% python3 -q
>>> import numpy as np
>>> import numpy.linalg as la
>>> np.set_printoptions(precision=1, suppress=True, linewidth=120)
>>> arr = np.array([[2, 0, 1, 4, 1, 4, 2, 1, 5, 0],
...     [4, 3, 2, 0, 2, 5, 5, 3, 5, 0],
...     [4, 5, 2, 1, 0, 2, 5, 0, 1, 1],
...     [0, 2, 4, 3, 3, 0, 1, 0, 2, 3],
...     [3, 5, 5, 4, 3, 4, 4, 2, 5, 1],
...     [3, 5, 3, 3, 5, 4, 5, 5, 4, 2]])
>>> arr[:, 2] = -1 * arr[:, 9]
>>> print(arr)
[[ 2  0  0  4  1  4  2  1  5  0]
 [ 4  3  0  0  2  5  5  3  5  0]
 [ 4  5 -1  1  0  2  5  0  1  1]
 [ 0  2 -3  3  3  0  1  0  2  3]
 [ 3  5 -1  4  3  4  4  2  5  1]
 [ 3  5 -2  3  5  4  5  5  4  2]]
>>> r0 = np.array([0, -2])
>>> print(np.cross(arr[3, :3], arr[4, :3]))
[13 -9 -6]
>>> print(np.convolve(arr[3], r0))
[ 0  0 -4  6 -6 -6  0 -2  0 -4 -6]
>>> print(np.correlate(arr[3], arr[4], "full"))
[ 0  2  7 -8 20 17 13 28 11 51 23 20 48 26 22 13  7 21  9]
>>> x0 = np.array([2, -9, 0, -3, 8, -4, 6, -9, -3, 7])
>>> a = np.maximum(arr @ x0, 0)
>>> print(np.flatnonzero(a > 1e-9))
[3]
>>> print(np.maximum(arr @ x0, 0) - np.maximum(-arr @ x0, 0))
[-28 -35 -14  18 -45 -37]
>>> print(np.maximum(arr @ (3 * x0), 0))
[ 0  0  0 54  0  0]
>>> B = arr[0, 0] * arr[1:] - np.outer(arr[1:, 0], arr[0])
>>> print(B)
[[  0   6   0 -16   0  -6   2   2 -10   0]
 [  0  10  -2 -14  -4 -12   2  -4 -18   2]
 [  0   4  -6   6   6   0   2   0   4   6]
 [  0  10  -2  -4   3  -4   2   1  -5   2]
 [  0  10  -4  -6   7  -4   4   7  -7   4]]
>>> print(np.flatnonzero(~B.round(6).any(axis=1)))
[]
>>> print(la.matrix_rank(B), la.matrix_rank(arr))
5 6
>>> r0, v = arr[1], arr[4]
>>> print(r0 @ v)
104
>>> print(r0 @ r0)
113
>>> p = (r0 @ v) / (r0 @ r0) * r0
>>> print(round(float((v - p) @ r0), 1))
0.0
>>> print(v - p)
[-0.7  2.2 -1.   4.   1.2 -0.6 -0.6 -0.8  0.4  1. ]
>>> print(np.outer(r0, v))
[[12 20 -4 16 12 16 16  8 20  4]
 [ 9 15 -3 12  9 12 12  6 15  3]
 [ 0  0  0  0  0  0  0  0  0  0]
 [ 0  0  0  0  0  0  0  0  0  0]
 [ 6 10 -2  8  6  8  8  4 10  2]
 [15 25 -5 20 15 20 20 10 25  5]
 [15 25 -5 20 15 20 20 10 25  5]
 [ 9 15 -3 12  9 12 12  6 15  3]
 [15 25 -5 20 15 20 20 10 25  5]
 [ 0  0  0  0  0  0  0  0  0  0]]
>>> data = np.load("m.npy")
>>> print(data)
[[ 3. -1. -1.  2.]
 [ 3. -1. -1.  2.]
 [-5.  5.  3. -2.]
 [ 1. -1.  0.  1.]]
>>> # row 1 repeats row 0
>>> r0 = np.array([1, 9, 1])
>>> print(np.correlate(data[0], data[2], "full"))
[ -6.  11.  14. -27.   6.  15. -10.]
>>> print(np.cross(data[0, :3], data[2, :3]))
[ 2. -4. 10.]
>>> left, sv, VT = la.svd(data)
>>> print(sv.round(1) + 0)
[9.5 2.2 0.7 0. ]
>>> B = left[:, :3] @ np.diag(sv[:3]) @ VT[:3]
>>> print(la.matrix_rank(data, rtol=0.05))
3
>>> print(round(float(la.norm(data - B, 2)), 1), np.round(sv[3], 1))
0.0 0.0
>>> print(la.matrix_rank(B))
3
>>> print(round(la.norm(data - B) / la.norm(data), 1))
0.0
